$ python3 -q
>>> import numpy as np
>>> np.set_printoptions(precision=2, suppress=True, linewidth=120)
>>> K = np.loadtxt("mat.csv", delimiter=",")
>>> K
array([[ 0.1,  0.7, -1.7, -0.2,  0. , -1.7,  1. ],
       [ 0.5,  1.7, -0.5,  1.1,  1. ,  0.2,  0.9],
       [-1.6, -0.6,  2.2, -2.4, -0.4, -0.4, -1. ],
       [ 0. , -1. ,  1.2, -0.2, -1.4, -0.3, -0.3],
       [ 0.6, -0.3, -1.5, -0.8,  0.3,  0.8,  1.5],
       [ 0. ,  0.1, -0.3, -1.5, -0.8, -0.4, -2. ],
       [ 0.1, -0.9,  0.8, -0.7,  0.5, -0.7,  1.2],
       [ 0.6, -3. ,  1.3,  0.7, -0.1, -0.1,  1.8],
       [-0.7, -0.6,  0.9,  1. , -0.8,  1.4, -1.4]])
>>> f = np.array([-3, 2, 2])
>>> np.cross(K[0, :3], K[7, :3])
array([-4.19, -1.15, -0.72])
>>> np.correlate(K[0], K[7], "full")
array([ 0.18,  1.25, -3.14, -0.19,  0.81, -3.62, -2.42,  5.33, -1.71, -1.63,  6.4 , -4.02,  0.6 ])
>>> rng = np.random.default_rng(596)
>>> B = K + rng.integers(-2, 3, (9, 5)) @ rng.integers(-2, 3, (5, 7))
>>> B
array([[ -5.9,   1.7,   2.3,   4.8,  -5. ,   0.3,  -1. ],
       [ -3.5,   2.7,  -0.5,  -1.9,  -4. ,   2.2,  -1.1],
       [ -7.6,   7.4,  10.2,   3.6,  -2.4,  -6.4,   1. ],
       [ -4. ,  -6. ,   1.2,  -2.2,  -8.4,   5.7,  -2.3],
       [  4.6,   1.7,  -1.5,  13.2,   6.3,   0.8,  -2.5],
       [ 10. ,   4.1,  -6.3,   5.5,   5.2,  -1.4,  -8. ],
       [ -1.9,   1.1,   0.8,   3.3,  -1.5,   1.3,  -2.8],
       [ -9.4,   0. ,   9.3,  -0.3,  -8.1,  -2.1,   4.8],
       [-10.7,  -0.6,   6.9,  -8. ,  -9.8,   0.4,   3.6]])
>>> np.abs(B - K).sum(axis=1)
array([25., 17., 38., 26., 30., 40., 16., 35., 40.])
>>> np.linalg.matrix_rank(B - K, tol=1e-8)
np.int64(5)
>>> B = np.c_[K[:, :1] @ np.array([[-3]]), np.array([-1, 4, 0, -4, 3, 2, 2, 5, 5])]
>>> B
array([[-0.3, -1. ],
       [-1.5,  4. ],
       [ 4.8,  0. ],
       [ 0. , -4. ],
       [-1.8,  3. ],
       [ 0. ,  2. ],
       [-0.3,  2. ],
       [-1.8,  5. ],
       [ 2.1,  5. ]])
>>> np.round(np.linalg.norm(B - K @ np.linalg.lstsq(K, B)[0], axis=0), 2) + 0
array([0.  , 7.62])
>>> np.linalg.norm(np.linalg.qr(K)[0].T @ B, axis=0) ** 2 / ((B ** 2).sum(axis=0) + 1e-12)
array([1.  , 0.42])
>>> np.linalg.matrix_rank(np.c_[K, B])
np.int64(8)
>>> np.linalg.matrix_rank(B)
np.int64(2)
